$ python3 -q
>>> import numpy as np
>>> from numpy import linalg as LA
>>> np.set_printoptions(precision=2, suppress=True, linewidth=200)
>>> A = np.load("test11.npy")
>>> A
array([[ -6.02,  -5.37, -24.15,   0.64,  32.78,   1.82,   1.33,  15.18],
       [ -5.11,  -7.85, -23.03,  -1.32,  32.95,   3.22,   0.7 ,  12.59],
       [-11.79,  13.56,  -8.44,   8.27,   5.9 ,   8.98,  -6.44,   4.29],
       [ -6.23,  -7.01, -25.06,  -0.29,  33.77,   4.67,   2.57,  14.15],
       [ -2.32,   6.39,   1.94, -11.68,  -6.11,   7.37,  -5.88,  16.35],
       [ -7.07,  -6.26, -25.4 ,   0.89,  33.89,   2.33,  -0.22,  13.16],
       [-10.89,  14.54,  -6.36,   7.14,   9.12,   7.94,  -6.63,   4.18],
       [  0.07,   3.77,   0.83,  -9.72,  -7.31,   6.99,  -5.1 ,  17.19],
       [ -7.42,  -4.36, -26.36,  -1.47,  32.48,   5.99,   0.64,  13.3 ],
       [ -0.9 ,   5.45,   3.81, -10.74,  -4.84,   8.76,  -4.68,  14.35],
       [-10.17,  14.43,  -7.53,   7.53,   7.39,   9.96,  -6.85,   4.28],
       [ -5.99,  -6.03, -23.94,  -1.82,  33.22,   4.14,   1.47,  14.67],
       [ -9.31,  13.54,  -8.43,   5.94,   8.6 ,   7.67,  -7.13,   3.28],
       [ -9.82,  15.07,  -8.24,   7.59,   7.  ,   7.14,  -5.91,   2.23],
       [ -0.64,   4.94,   1.25, -12.55,  -5.87,   8.4 ,  -3.63,  15.57],
       [ -4.48,  -7.05, -25.03,   0.22,  31.62,   2.65,   2.06,  14.17],
       [-10.08,  12.72,  -8.52,   7.5 ,   6.92,   7.59,  -8.08,   2.27],
       [ -8.23,  13.39,  -7.04,   6.24,   8.33,  10.54,  -5.06,   2.05],
       [ -8.29,  13.73,  -7.16,   8.55,   8.04,   8.68,  -6.37,   3.67],
       [-10.07,  14.09,  -7.39,   7.48,   8.36,   8.97,  -6.86,   3.18],
       [ -2.2 ,   4.27,   0.14, -11.85,  -4.04,   9.74,  -3.29,  14.62],
       [-11.42,  15.45,  -6.65,   6.93,   8.59,  11.21,  -5.33,   4.33],
       [ -0.9 ,   6.87,   2.97, -11.76,  -6.95,   7.43,  -2.27,  15.79],
       [ -4.02,   4.95,   1.25, -10.86,  -4.23,   6.72,  -4.91,  15.86],
       [-11.15,  13.35,  -7.08,   7.31,   8.25,   8.66,  -7.96,   3.19],
       [-10.64,  11.18,  -7.59,   6.38,   8.88,  10.01, -10.15,   1.97],
       [ -9.99,  14.26,  -7.54,   7.89,   8.53,  11.64,  -8.41,   4.17],
       [ -5.43,  -6.54, -25.13,  -1.35,  32.71,   3.93,  -0.18,  13.74],
       [ -2.55,   4.4 ,   0.96, -12.06,  -3.35,   9.47,  -3.15,  16.93],
       [ -4.62,  -7.41, -25.61,  -0.81,  31.79,   2.67,  -0.4 ,  13.78],
       [ -4.37,  -6.67, -24.61,  -1.3 ,  33.8 ,   4.6 ,  -0.02,  13.24],
       [ -6.84,  -6.75, -23.92,   0.8 ,  33.66,   3.64,  -0.56,  15.25],
       [  1.26,   3.91,   2.11,  -7.61,  -4.57,   7.24,  -6.14,  16.45],
       [  0.66,   6.47,   3.95, -10.29,  -3.82,   6.88,  -3.12,  15.55],
       [-11.31,  15.09,  -8.18,   6.23,   8.05,  11.18,  -7.64,   3.  ],
       [ -0.34,   3.82,   1.75, -10.07,  -5.51,   7.5 ,  -3.79,  15.58],
       [ -1.04,   5.03,   0.8 , -12.05,  -5.82,   7.04,  -3.55,  15.48],
       [  0.3 ,   6.2 ,  -0.77, -11.89,  -5.89,   9.  ,  -2.91,  16.77],
       [ -9.17,  13.53,  -8.03,   5.58,   7.94,   8.38,  -7.3 ,   3.32],
       [  0.99,   3.65,   2.89, -10.63,  -5.53,   7.9 ,  -4.2 ,  16.05],
       [ -8.44,  12.34,  -9.08,   8.19,   9.08,   9.75,  -3.44,   3.06],
       [  0.  ,   4.74,   2.45, -12.01,  -4.06,   8.34,  -2.78,  17.22],
       [ -0.61,   5.07,   1.53,  -9.97,  -4.53,   8.26,  -3.77,  15.84],
       [ -0.86,   4.49,   2.18,  -9.45,  -3.89,   8.24,  -3.45,  16.6 ],
       [ -5.15,  -6.04, -25.11,   1.51,  32.2 ,   5.51,   1.36,  12.91]])
>>> dist = LA.norm(A[:, None] - A[None], axis=-1)
>>> LA.matrix_rank(dist ** 2)
np.int64(10)
>>> dist[4].round(6).argsort(kind="stable")[:4]
array([ 4, 23, 36, 14])
>>> dist.shape
(45, 45)
